$ python -q
>>> import numpy as np
>>> np.set_printoptions(precision=2, suppress=True, linewidth=120, sign=" ")
>>> E = np.load("layer9.npy")
>>> E
array([[  9,  22,  28,  39],
       [  5,  11,  23,  17],
       [  6,  18,  18,  30],
       [  6,  15,  24,  24],
       [ -5, -19, -16, -29]])
>>> np.linalg.matrix_rank(E, rtol=0.1)
np.int64(2)
>>> np.argsort(-np.linalg.norm(E, axis=0).round(6), kind="stable")[:3]
array([ 3,  2,  1])
>>> U, sig, VT = np.linalg.svd(E)
>>> np.argmax(sig[:-1] / (sig[1:] + 1e-6)) + 1
np.int64(3)
>>> sig.round(2) + 0
array([ 90.4 ,  11.72,   2.21,   0.  ])
>>> B = U[:, :3] @ np.diag(sig[:3]) @ VT[:3]
>>> B
array([[  9.,  22.,  28.,  39.],
       [  5.,  11.,  23.,  17.],
       [  6.,  18.,  18.,  30.],
       [  6.,  15.,  24.,  24.],
       [ -5., -19., -16., -29.]])
>>> round(np.linalg.norm(E - B, 2), 2), round(float(sig[3]), 2)
(np.float64(0.0), 0.0)
>>> np.linalg.matrix_rank(E, rtol=0.05)
np.int64(2)
>>> np.linalg.matrix_rank(B)
np.int64(3)
>>> round(np.linalg.norm(E - B) / np.linalg.norm(E), 2)
np.float64(0.0)
>>> r = np.linalg.matrix_rank(E)
>>> r
np.int64(3)
>>> null = np.linalg.svd(E)[2][r:].T
>>> null[:, 0] / null[np.abs(null[:, 0]).round(6).argmax(), 0]
array([ 1.  ,  0.37, -0.15, -0.33])
>>> null.shape
(4, 1)
>>> null @ null.T
array([[ 0.79,  0.29, -0.12, -0.26],
       [ 0.29,  0.11, -0.04, -0.1 ],
       [-0.12, -0.04,  0.02,  0.04],
       [-0.26, -0.1 ,  0.04,  0.09]])
>>> [int(np.linalg.matrix_rank(E[:i])) for i in range(1, len(E) + 1)]
[1, 2, 3, 3, 3]
>>> [int(np.linalg.matrix_rank(E[:, :j + 1])) for j in range(4)]
[1, 2, 3, 3]
>>> B = np.array([[0, 2], [-2, 2]])
>>> Z = np.kron(B, E)
>>> Z.shape
(10, 8)
>>> Z
array([[  0,   0,   0,   0,  18,  44,  56,  78],
       [  0,   0,   0,   0,  10,  22,  46,  34],
       [  0,   0,   0,   0,  12,  36,  36,  60],
       [  0,   0,   0,   0,  12,  30,  48,  48],
       [  0,   0,   0,   0, -10, -38, -32, -58],
       [-18, -44, -56, -78,  18,  44,  56,  78],
       [-10, -22, -46, -34,  10,  22,  46,  34],
       [-12, -36, -36, -60,  12,  36,  36,  60],
       [-12, -30, -48, -48,  12,  30,  48,  48],
       [ 10,  38,  32,  58, -10, -38, -32, -58]])
>>> np.linalg.matrix_rank(Z)
np.int64(6)
>>> r = np.linalg.matrix_rank(Z)
>>> r
np.int64(6)
>>> null = np.linalg.svd(Z)[2][r:].T
>>> null.shape
(8, 2)
>>> np.allclose(Z @ null, 0)
True
>>> [int(np.linalg.matrix_rank(Z[:, :j + 1])) for j in range(8)]
[1, 2, 3, 3, 4, 5, 6, 6]
>>> np.linalg.matrix_rank(Z.T @ Z), np.linalg.matrix_rank(Z @ Z.T)
(np.int64(6), np.int64(6))
>>> np.round(null @ null.T, 2) + 0
array([[ 0.79,  0.29, -0.12, -0.26,  0.  ,  0.  ,  0.  ,  0.  ],
       [ 0.29,  0.11, -0.04, -0.1 ,  0.  ,  0.  ,  0.  ,  0.  ],
       [-0.12, -0.04,  0.02,  0.04,  0.  ,  0.  ,  0.  ,  0.  ],
       [-0.26, -0.1 ,  0.04,  0.09,  0.  ,  0.  ,  0.  ,  0.  ],
       [ 0.  ,  0.  ,  0.  ,  0.  ,  0.79,  0.29, -0.12, -0.26],
       [ 0.  ,  0.  ,  0.  ,  0.  ,  0.29,  0.11, -0.04, -0.1 ],
       [ 0.  ,  0.  ,  0.  ,  0.  , -0.12, -0.04,  0.02,  0.04],
       [ 0.  ,  0.  ,  0.  ,  0.  , -0.26, -0.1 ,  0.04,  0.09]])
